$ python3 -q
>>> import numpy as np
>>> from numpy import linalg as LA
>>> np.set_printoptions(precision=1, suppress=True, linewidth=200, legacy="1.25")
>>> sigma = 20 * 0.7 ** np.arange(10)
>>> rng = np.random.default_rng(731718)
>>> M = rng.normal(size=(32, 10)) * rng.permutation(sigma)
>>> print(M.round(1) + 0)
[[  1.5   1.   -1.   -2.1  16.6  14.3 -10.8  -3.3  -0.8   2.8]
 [ -0.4  -3.8  -3.7  -0.8   0.8  -9.5  -3.5  -4.4  -0.3   1.6]
 [  7.8   1.9   1.9   0.9  16.8   0.3  -5.7  -0.8  -0.1   1.2]
 [ 13.1  -1.4   0.   -1.4  15.3  -0.9 -11.    0.9   0.2  -1. ]
 [ -1.2  -3.7   0.6  -1.3 -19.5  -5.8  17.4   6.   -1.1   1.5]
 [ -0.1   2.   -0.4  -0.9 -20.7  -4.7  -8.9  25.7  -0.2  -3.1]
 [  1.6  -1.2  -1.9  -0.3 -16.7  -5.1  11.5  -2.8  -0.1  -3.7]
 [-10.6   3.6  -0.7   1.1  19.   -0.1 -11.6 -23.2   0.3   4.1]
 [  9.2   0.1  -0.3   0.1 -26.4  -2.1  15.6   9.4   1.4   4.8]
 [  2.    0.2  -3.2  -0.9  14.9  11.   -2.6  -2.3  -0.2  -5.5]
 [  2.3   3.    1.1   0.4   4.3  -2.3  17.7  -8.   -0.8  -5.9]
 [ -5.9   1.5  -0.3   0.3  10.8  -3.6 -31.9 -12.9   0.6   0.1]
 [ -1.4  -0.9   0.5   0.   26.6  -0.2 -27.   16.6   0.9   5. ]
 [ -2.    1.2  -0.8   2.1  45.4   1.3  -0.4  10.3  -0.3   3.7]
 [ -4.6   1.2   3.8  -0.3  12.3   6.4  -6.3  -6.5  -0.6   8.3]
 [ -1.1   1.9  -1.2  -0.6 -29.6   2.4 -11.1 -10.2   0.3   2.8]
 [  0.3   2.5   0.2   1.5 -25.8 -12.5   1.6  -7.7   0.1  -0.3]
 [ 12.3   3.3   1.6  -0.3  -3.4  -8.2  -0.5   2.3   0.7  -2.2]
 [  1.6   5.7   1.   -1.5  -8.   -8.    9.4  -3.8   0.1  -0.7]
 [  8.1  -2.3  -0.7   0.1  -2.2   6.9   4.6  12.    1.6  -1. ]
 [ -6.3  -4.4   2.1   0.3 -23.5  -6.6   7.3   0.2   0.4  -6. ]
 [  1.4   2.5   0.4  -0.8  26.2   4.5 -12.5   0.6   0.6   1. ]
 [  1.4   2.3  -1.8   0.1 -12.6  -1.4  12.   12.6  -0.1   5.4]
 [ -4.7   1.3  -2.1  -1.5  35.6 -12.6 -24.9 -17.   -0.1   3.8]
 [ -0.1   5.    0.3   0.2   7.2 -10.4  10.9   8.7  -0.4   0.5]
 [ -0.4  -3.8  -3.3   0.1   2.4   3.8   4.3   5.4   0.2   4.7]
 [ -4.1  -0.4   0.6  -0.6 -20.8  13.2 -11.  -12.1  -0.4   0.4]
 [ -1.9   0.4  -1.4  -0.1  27.1   0.6   0.9  16.7  -0.4   0.5]
 [-12.4  -1.6   0.1  -0.4  -4.    1.7 -17.6   5.1  -0.8  -0.6]
 [  3.1   0.   -0.1  -0.8 -19.6  -4.9 -11.5   8.3  -0.7  -0.6]
 [ -3.    1.7  -0.3   0.4  23.   -4.5  -6.2  12.5   0.5   3.6]
 [  5.3   0.1   1.5   0.5  -3.4  -1.2 -19.1  -9.    0.3  -0.1]]
>>> x0 = np.array([7, 1, 6, -8, -3, 2, -6, -1, 3, -5])
>>> y = M @ x0
>>> print(np.round(LA.pinv(M) @ M, 1) + 0)
[[1. 0. 0. 0. 0. 0. 0. 0. 0. 0.]
 [0. 1. 0. 0. 0. 0. 0. 0. 0. 0.]
 [0. 0. 1. 0. 0. 0. 0. 0. 0. 0.]
 [0. 0. 0. 1. 0. 0. 0. 0. 0. 0.]
 [0. 0. 0. 0. 1. 0. 0. 0. 0. 0.]
 [0. 0. 0. 0. 0. 1. 0. 0. 0. 0.]
 [0. 0. 0. 0. 0. 0. 1. 0. 0. 0.]
 [0. 0. 0. 0. 0. 0. 0. 1. 0. 0.]
 [0. 0. 0. 0. 0. 0. 0. 0. 1. 0.]
 [0. 0. 0. 0. 0. 0. 0. 0. 0. 1.]]
>>> y = y + 0.1 * rng.normal(size=32)
>>> print(y)
[  52.4  -28.    39.7  124.6  -72.7  101.1   -7.4  -67.2   14.2   24.3  -65.8  122.9   35.7 -195.1  -29.9  148.7   45.3  108.9   -5.8   39.3    5.8   23.7  -76.3  -17.3 -115.7  -80.9  143.9 -127.5
   32.   138.   -93.9  175.4]
>>> coef, *_ = LA.lstsq(M, y)
>>> print([round(float(LA.norm(LA.solve(M.T @ M + lam * np.eye(10), M.T @ y))), 2) for lam in (0, 1, 10, 100)])
[15.27, 14.89, 13.32, 10.88]
>>> print(round(LA.norm(y - M @ coef), 1))
0.5
>>> print(coef.round())
[ 7.  1.  6. -8. -3.  2. -6. -1.  3. -5.]
